>>> import numpy as np
>>> np.set_printoptions(precision=2, suppress=True, linewidth=160)
>>> rd = lambda a: np.round(a, 2) + 0
>>> K = np.loadtxt("data.csv", delimiter=",")
>>> K
array([[-1.,  0.,  0.,  0.,  0.,  0.,  0.,  0.,  0.,  0.,  0.,  0.,  0.,  0.,  0.],
       [-2., -1.,  0.,  0.,  0.,  0.,  0.,  0.,  0.,  0.,  0.,  0.,  0.,  0.,  0.],
       [-2.,  2.,  1.,  0.,  0.,  0.,  0.,  0.,  0.,  0.,  0.,  0.,  0.,  0.,  0.],
       [ 2.,  2.,  0.,  2.,  0.,  0.,  0.,  0.,  0.,  0.,  0.,  0.,  0.,  0.,  0.],
       [ 0.,  2.,  1.,  0.,  0.,  0.,  0.,  0.,  0.,  0.,  0.,  0.,  0.,  0.,  0.],
       [-2.,  2.,  2.,  1.,  1.,  0.,  0.,  0.,  0.,  0.,  0.,  0.,  0.,  0.,  0.],
       [-1.,  0., -2., -1.,  0.,  1., -2.,  0.,  0.,  0.,  0.,  0.,  0.,  0.,  0.],
       [ 0.,  2.,  2.,  0., -2., -1., -2., -2.,  0.,  0.,  0.,  0.,  0.,  0.,  0.],
       [-2.,  0.,  2., -1.,  2.,  0.,  1., -1.,  2.,  0.,  0.,  0.,  0.,  0.,  0.],
       [ 0., -1.,  1., -1.,  2., -1.,  1.,  0.,  2.,  2.,  0.,  0.,  0.,  0.,  0.],
       [ 1.,  1., -1., -2., -2., -1., -1.,  1.,  1., -2.,  0.,  0.,  0.,  0.,  0.],
       [-1.,  0.,  1., -2., -2., -1., -2.,  2., -1.,  1.,  2.,  1.,  0.,  0.,  0.],
       [ 2., -1.,  2., -2.,  1., -1., -1., -1.,  0.,  1., -1.,  0., -2.,  0.,  0.],
       [ 0., -2., -2.,  2.,  1.,  0., -1.,  0.,  1.,  1., -2.,  0.,  2.,  2.,  0.],
       [ 2., -2.,  1.,  2.,  0.,  1., -1.,  2., -1.,  1.,  0.,  0., -1.,  1., -1.]])
>>> rd(np.trace(np.linalg.pinv(K) @ K))
np.float64(14.0)
>>> np.unique(K.round(6), axis=0).shape
(15, 15)
>>> np.abs(np.diag(np.linalg.qr(K)[1])) > 1e-9
array([ True,  True,  True,  True,  True,  True,  True,  True,  True,  True,  True,  True,  True,  True, False])
